$ python -q
>>> import numpy as np
>>> np.set_printoptions(suppress=True, linewidth=160)
>>> def rnd(a):
...     return np.round(a, 1) + 0
... 
>>> out = np.array([[-2, 1], [3, -1]])
>>> arr = np.tile(out, (2, 2))
>>> arr
array([[-2,  1, -2,  1],
       [ 3, -1,  3, -1],
       [-2,  1, -2,  1],
       [ 3, -1,  3, -1]])
>>> U, sigma, Vt = np.linalg.svd(arr)
>>> rnd(sigma)
array([7.7, 0.5, 0. , 0. ])
>>> out = U[:, :2] @ np.diag(sigma[:2]) @ Vt[:2]
>>> np.linalg.matrix_rank(out)
np.int64(2)
>>> np.linalg.matrix_rank(arr, rtol=0.05)
np.int64(2)
>>> U, sigma, Vt = np.linalg.svd(arr)
>>> evecs = Vt[:(sigma > 1e-8).sum()]
>>> rng = np.random.default_rng(6366)
>>> vec = arr[1] + -1 * arr[2] + rng.integers(2) * np.eye(4)[2]
>>> vec
array([ 5., -2.,  5., -2.])
>>> rnd(np.linalg.norm(vec - evecs.T @ evecs @ vec))
np.float64(0.0)
>>> rnd(np.linalg.norm(arr, 2) / np.linalg.norm(arr))
np.float64(1.0)
>>> np.linalg.cond(arr) > 100
np.True_
>>> np.argsort(-np.linalg.norm(arr, axis=0).round(6), kind="stable")[:3]
array([0, 2, 1])
>>> z = rng.permutation(4)
>>> z
array([0, 1, 3, 2])
>>> out = arr[z][:, z]
>>> np.allclose(out, arr)
False
>>> np.trace(out)
np.int64(-6)
>>> data = np.load("mat.npy")
>>> data
array([[ 8.3,  3. , -1. , -9. ],
       [ 2. , -3.7,  1. , -1. ],
       [ 0. , -9. , -2.7,  7. ],
       [ 8. ,  3. , -1. , -8.7]])
>>> def softmax(z):
...     e = np.exp(z - z.max(axis=-1, keepdims=True))
...     return e / e.sum(axis=-1, keepdims=True)
... 
>>> rnd(softmax(data).sum(axis=1))
array([1., 1., 1., 1.])
>>> rnd(softmax(data[0] + 5))
array([1., 0., 0., 0.])
>>> scores = data @ data.T / np.sqrt(4)
>>> rnd(softmax(scores)[0] @ data)
array([ 8.3,  3. , -1. , -9. ])
>>> rnd(softmax(scores + np.triu(np.full(scores.shape, -np.inf), 1)))
array([[1. , 0. , 0. , 0. ],
       [0. , 1. , 0. , 0. ],
       [0. , 0. , 1. , 0. ],
       [0.9, 0. , 0. , 0.1]])
>>> softmax(scores).round(6).argmax(axis=1)
array([0, 2, 2, 0])
>>> rnd(softmax(scores))
array([[0.9, 0. , 0. , 0.1],
       [0. , 0.1, 0.9, 0. ],
       [0. , 0. , 1. , 0. ],
       [0.9, 0. , 0. , 0.1]])
